% ipython --no-banner

In [1]: import numpy as np

In [2]: np.set_printoptions(suppress=True, linewidth=200)

In [3]: W2 = np.sign(np.array([[4, 5, 0, -2], [-6, 2, 7, -9], [3, -1, 4, -6], [-8, 0, -6, -8]]))

In [4]: M2 = (np.tril(W2, -1) + np.eye(4)) @ (np.triu(W2, 1) + np.eye(4))

In [5]: w = np.array([-4, -1, -8, -5])

In [6]: A = np.rint(M2 * w @ np.linalg.inv(M2)) + 0

In [7]: A
Out[7]: 
array([[  0.,   1.,  -2.,   1.],
       [ -4., -12.,  -8.,  -4.],
       [  1.,   1.,  -3.,   1.],
       [ -2.,   5.,   8.,  -3.]])

In [8]: u = np.array([-2, -3, 4, 1])

In [9]: M2 = A + np.outer(u, np.eye(4)[1])

In [10]: np.linalg.matrix_rank(M2 - A)
Out[10]: np.int64(1)

In [11]: M2
Out[11]: 
array([[  0.,  -1.,  -2.,   1.],
       [ -4., -15.,  -8.,  -4.],
       [  1.,   5.,  -3.,   1.],
       [ -2.,   6.,   8.,  -3.]])

In [12]: U, s, Vh = np.linalg.svd(A, full_matrices=False)

In [13]: round(float(np.sqrt((s ** 2).sum())), 2), round(float(np.linalg.norm(A)), 2)
Out[13]: (18.97, 18.97)

In [14]: np.abs(U[:, 0]).round(6).argmax()
Out[14]: np.int64(1)

In [15]: np.allclose(U * s @ Vh, A)
Out[15]: True

In [16]: np.round(np.abs(Vh[0]), 2)
Out[16]: array([0.15, 0.74, 0.64, 0.12])

In [17]: U.shape, s.shape, Vh.shape
Out[17]: ((4, 4), (4,), (4, 4))

In [18]: A[0] @ A[2]
Out[18]: np.float64(8.0)

In [19]: round(np.linalg.norm(A) ** 2 / np.linalg.norm(A, 2) ** 2, 2)
Out[19]: np.float64(1.21)

In [20]: np.linalg.norm(A, axis=1).argmax()
Out[20]: np.int64(1)

In [21]: np.round(np.linalg.norm(A, "nuc"), 2)
Out[21]: np.float64(27.54)

In [22]: Q = A.astype(float).copy()

In [23]: for j in range(4):
    ...:     Q[:, j] -= Q[:, :j] @ (Q[:, :j].T @ Q[:, j])
    ...:     Q[:, j] /= np.linalg.norm(Q[:, j])
    ...: 

In [24]: np.round(Q.T @ Q, 2) + 0
Out[24]: 
array([[1., 0., 0., 0.],
       [0., 1., 0., 0.],
       [0., 0., 1., 0.],
       [0., 0., 0., 1.]])

In [25]: w, V = np.linalg.eig(A)

In [26]: np.round(np.sort(np.linalg.eigvals(np.linalg.inv(A))), 2)
Out[26]: array([-1.  , -0.25, -0.2 , -0.12])

In [27]: np.round(np.sort(np.linalg.eigvals(A @ A)), 2)
Out[27]: array([ 1., 16., 25., 64.])

In [28]: arr = np.loadtxt("dump.csv", delimiter=",")

In [29]: arr
Out[29]: 
array([[-2., -3.,  0.,  0.,  0.],
       [-3., -2.,  0.,  0.,  0.],
       [ 0.,  0., -2.,  0., -3.],
       [ 0.,  0.,  0., -2.,  0.],
       [ 0.,  0., -3.,  0., -2.]])

In [30]: Q, R = np.linalg.qr(arr)

In [31]: round(abs(R[0, 0]), 2), round(np.linalg.norm(arr[:, 0]), 2)
Out[31]: (np.float64(3.61), np.float64(3.61))

In [32]: np.round(np.abs(np.diag(R)), 2)
Out[32]: array([3.61, 1.39, 3.61, 2.  , 1.39])

In [33]: Q.shape, R.shape
Out[33]: ((5, 5), (5, 5))

In [34]: Q.round(2)
Out[34]: 
array([[-0.55, -0.83,  0.  ,  0.  ,  0.  ],
       [-0.83,  0.55,  0.  ,  0.  ,  0.  ],
       [ 0.  , -0.  , -0.55,  0.  , -0.83],
       [ 0.  , -0.  ,  0.  ,  1.  ,  0.  ],
       [ 0.  , -0.  , -0.83, -0.  ,  0.55]])

In [35]: np.round(np.linalg.eigvalsh(arr).min(), 2)
Out[35]: np.float64(-5.0)

In [36]: [round(float(np.linalg.det(arr[:i, :i])), 2) + 0 for i in range(1, 6)]
Out[36]: [-2.0, -5.0, 10.0, -20.0, -50.0]

In [37]: np.all(np.linalg.eigvalsh(arr) > 0)
Out[37]: np.False_

In [38]: x0 = np.array([0, -2, -5, -2, 5])

In [39]: h = np.maximum(arr @ x0, 0)

In [40]: np.maximum(arr @ (3 * x0), 0)
Out[40]: array([18., 12.,  0., 12., 15.])

In [41]: arr * (h > 1e-9)[:, None]
Out[41]: 
array([[-2., -3.,  0.,  0.,  0.],
       [-3., -2.,  0.,  0.,  0.],
       [ 0.,  0., -0.,  0., -0.],
       [ 0.,  0.,  0., -2.,  0.],
       [ 0.,  0., -3.,  0., -2.]])

In [42]: feats = np.loadtxt("block1.csv", delimiter=",")

In [43]: feats.round(2)
Out[43]: 
array([[  2.93,  -0.65,  -9.42,   4.43,  16.81],
       [-10.82,   5.55,  -2.1 , -15.1 ,   4.43],
       [ -2.67,   0.51,   9.47,  -4.06, -16.92],
       [  4.31,  -2.89,   8.83,   5.74, -16.19],
       [  0.51,   0.58,  -9.69,   1.04,  17.45],
       [  6.3 ,  -3.79,   7.84,   8.57, -14.52],
       [ -7.82,   3.27,   7.1 , -11.21, -12.33],
       [ -9.1 ,   4.01,   5.83, -12.95,  -9.97],
       [ 10.41,  -4.84,  -3.75,  14.72,   6.13],
       [ 10.52,  -4.91,  -3.5 ,  14.86,   5.68],
       [  5.68,  -3.51,   8.21,   7.67, -15.14],
       [ -6.02,   2.27,   8.3 ,  -8.72, -14.62],
       [ -0.17,   0.91,  -9.68,   0.09,  17.47],
       [  0.59,  -1.12,   9.66,   0.5 , -17.46],
       [ -8.4 ,   4.69,  -6.18, -11.56,  11.65],
       [-10.79,   5.54,  -2.22, -15.05,   4.64],
       [ -2.26,   0.31,   9.54,  -3.5 , -17.07],
       [ -0.52,   1.08,  -9.67,  -0.39,  17.46],
       [ -4.86,   3.15,  -8.6 ,  -6.52,  15.81],
       [-10.28,   4.75,   4.02, -14.54,  -6.64],
       [  1.48,   0.09,  -9.64,   2.41,  17.29],
       [ -9.29,   5.05,  -5.14, -12.85,   9.83],
       [ -8.11,   4.57,  -6.46, -11.14,  12.14],
       [  9.47,  -5.11,   4.89,  13.11,  -9.39],
       [  3.64,  -1.01,  -9.25,   5.42,  16.46],
       [ -1.17,   1.4 ,  -9.61,  -1.31,  17.4 ],
       [ 10.9 ,  -5.21,  -2.32,  15.36,   3.53],
       [ -7.54,   4.33,  -6.96, -10.34,  13.  ],
       [ -5.16,   1.81,   8.72,  -7.52, -15.41],
       [  9.58,  -5.15,   4.74,  13.26,  -9.13],
       [  0.39,  -1.02,   9.67,   0.21, -17.47],
       [  3.6 ,  -2.56,   9.08,   4.74, -16.6 ],
       [ -1.14,   1.39,  -9.61,  -1.27,  17.4 ],
       [ -0.33,  -0.66,   9.69,  -0.8 , -17.46],
       [ -9.98,   5.3 ,  -4.1 , -13.85,   7.98],
       [ -5.99,   3.65,  -8.03,  -8.12,  14.85]])

In [44]: cen = feats - feats.mean(axis=0)

In [45]: V = np.linalg.svd(cen)[2][:2]

In [46]: M2 = cen - cen @ V.T @ V

In [47]: np.round(np.linalg.norm(M2) / np.linalg.norm(cen), 2)
Out[47]: np.float64(0.0)

In [48]: x0 = np.array([5, 1, 1, 8, 8])

In [49]: h = np.maximum(feats @ x0, 0)

In [50]: np.round(feats.T @ h, 2)
Out[50]: array([  8837.11,  -3299.51, -12650.96,  12819.57,  22286.26])

In [51]: cen = feats - feats.mean(axis=0)

In [52]: U, s, Vh = np.linalg.svd(cen, full_matrices=False)

In [53]: round(float((s ** 2).sum() ** 2 / (s ** 4).sum()), 2)
Out[53]: 1.83

In [54]: np.linalg.matrix_rank(cen)
Out[54]: np.int64(2)

In [55]: s.round(2) + 0
Out[55]: array([96.26, 70.43,  0.  ,  0.  ,  0.  ])

In [56]: np.round(Vh[0] * np.sign(Vh[0, np.abs(Vh[0]).argmax()]), 2)
Out[56]: array([-0.11,  0.1 , -0.47, -0.14,  0.86])

In [57]: (np.sign(U[:, 0]) == np.sign(U[0, 0])).astype(int)
Out[57]: array([1, 1, 0, 0, 1, 0, 0, 0, 1, 1, 0, 0, 1, 0, 1, 1, 0, 1, 1, 0, 1, 1, 1, 0, 1, 1, 0, 1, 0, 0, 0, 0, 1, 0, 1, 1])

In [58]: np.abs(U[:, 0]).argmax()
Out[58]: np.int64(31)

In [59]: np.allclose(feats[:-1].T @ np.linalg.lstsq(feats[:-1].T, feats[-1])[0], feats[-1])
Out[59]: True

In [60]: np.unique(feats.round(6), axis=0).shape
Out[60]: (36, 5)

In [61]: np.linalg.lstsq(feats[:-1].T, feats[-1])[2]
Out[61]: np.int32(2)

In [62]: labels = feats[:, 2] > np.median(feats[:, 2])

In [63]: u = feats[labels].mean(axis=0) - feats[~labels].mean(axis=0)

In [64]: ((feats - feats.mean(axis=0)) @ u > 0).astype(int)
Out[64]: array([0, 0, 1, 1, 0, 1, 1, 1, 0, 0, 1, 1, 0, 1, 0, 0, 1, 0, 0, 1, 0, 0, 0, 1, 0, 0, 0, 0, 1, 1, 1, 1, 0, 1, 0, 0])

In [65]: labels.astype(int)
Out[65]: array([0, 1, 1, 1, 0, 1, 1, 1, 0, 0, 1, 1, 0, 1, 0, 1, 1, 0, 0, 1, 0, 0, 0, 1, 0, 0, 0, 0, 1, 1, 1, 1, 0, 1, 0, 0])

In [66]: M = np.load("layer0.npy")

In [67]: M
Out[67]: 
array([[ 0,  0,  2,  0, -2,  1],
       [ 0,  0, -2,  2,  0,  0],
       [-2,  2,  0,  0,  3, -1],
       [ 0, -2,  0,  0,  1,  0],
       [ 2,  0, -3, -1,  0, -2],
       [-1,  0,  1,  0,  2,  0]])

In [68]: Q, V = np.linalg.qr(M[:, :3])[0], np.linalg.qr(M[:, 3:])[0]

In [69]: s = np.linalg.svd(Q.T @ V, compute_uv=False)

In [70]: (s > 0.9).sum()
Out[70]: np.int64(2)

In [71]: np.round(np.degrees(np.arccos(s.clip(0, 1))), 2)
Out[71]: array([10.72, 10.97, 79.61])

In [72]: data = np.loadtxt("x.csv", delimiter=",")

In [73]: data
Out[73]: 
array([[ 8.,  4.,  0.,  4.,  6.],
       [ 8.,  2.,  0.,  2., 10.],
       [ 0., 12.,  0.,  0., 18.],
       [26.,  0.,  2., 14.,  0.],
       [ 2.,  8.,  1.,  0.,  6.],
       [16.,  8., 18.,  8.,  0.],
       [ 1.,  9.,  8.,  0.,  5.],
       [14.,  2.,  0., 10.,  2.],
       [16.,  0.,  0.,  8.,  3.],
       [13.,  7., 19.,  3.,  0.],
       [ 2.,  0.,  0.,  0., 23.],
       [20., 10., 29., 10.,  0.],
       [27.,  0.,  0., 15.,  0.],
       [14., 10., 14., 10.,  0.],
       [ 0., 13.,  0.,  1.,  3.],
       [22.,  2., 12., 10.,  0.],
       [28.,  4., 28., 12.,  0.],
       [ 0., 11.,  0.,  0.,  7.],
       [ 7., 15., 26.,  3.,  0.],
       [22.,  0.,  0., 12.,  3.],
       [ 0., 12.,  0.,  4.,  1.],
       [ 4.,  2.,  0.,  2., 16.],
       [ 2.,  6.,  0.,  0., 10.],
       [16.,  8., 18.,  8.,  0.],
       [ 5.,  1.,  0.,  0., 16.],
       [ 7.,  9.,  5.,  5.,  0.],
       [28.,  0.,  6., 12.,  0.],
       [11.,  7., 14.,  3.,  0.]])

In [74]: cen = data - data.mean(axis=0)

In [75]: V = np.linalg.svd(cen)[2][:4]

In [76]: M2 = cen - cen @ V.T @ V

In [77]: np.round(np.cov(cen @ V.T, rowvar=False), 2) + 0
Out[77]: 
array([[165.56,   0.  ,   0.  ,   0.  ],
       [  0.  ,  78.99,   0.  ,   0.  ],
       [  0.  ,   0.  ,  24.59,   0.  ],
       [  0.  ,   0.  ,   0.  ,   4.04]])

In [78]: np.linalg.norm(M2, axis=1).round(6).argmax()
Out[78]: np.int64(7)

In [79]: np.round(np.diag(V.T @ V), 2)
Out[79]: array([0.7 , 0.84, 0.97, 0.48, 1.  ])

In [80]: np.round((cen @ V.T).std(axis=0), 2)
Out[80]: array([12.63,  8.73,  4.87,  1.97])

In [81]: gram = np.cov(data, rowvar=False)

In [82]: np.median(data, axis=0)
Out[82]: array([9.5, 6.5, 0.5, 4. , 1.5])

In [83]: gram.shape
Out[83]: (5, 5)

In [84]: np.argwhere(np.triu(np.abs(np.corrcoef(data.T)) > 0.8, 1))
Out[84]: array([[0, 3]])

In [85]: np.argsort(-data.std(axis=0).round(6), kind="stable")
Out[85]: array([2, 0, 4, 3, 1])

In [86]: np.round(np.polyfit(data[:, 2], data[:, 1], 1), 2)
Out[86]: array([0.17, 4.54])

In [87]: np.round(data.std(axis=0), 2)
Out[87]: array([9.33, 4.64, 9.54, 4.89, 6.41])

In [88]: np.round(np.corrcoef(data.T), 2)
Out[88]: 
array([[ 1.  , -0.52,  0.39,  0.94, -0.58],
       [-0.52,  1.  ,  0.36, -0.42, -0.18],
       [ 0.39,  0.36,  1.  ,  0.28, -0.51],
       [ 0.94, -0.42,  0.28,  1.  , -0.63],
       [-0.58, -0.18, -0.51, -0.63,  1.  ]])
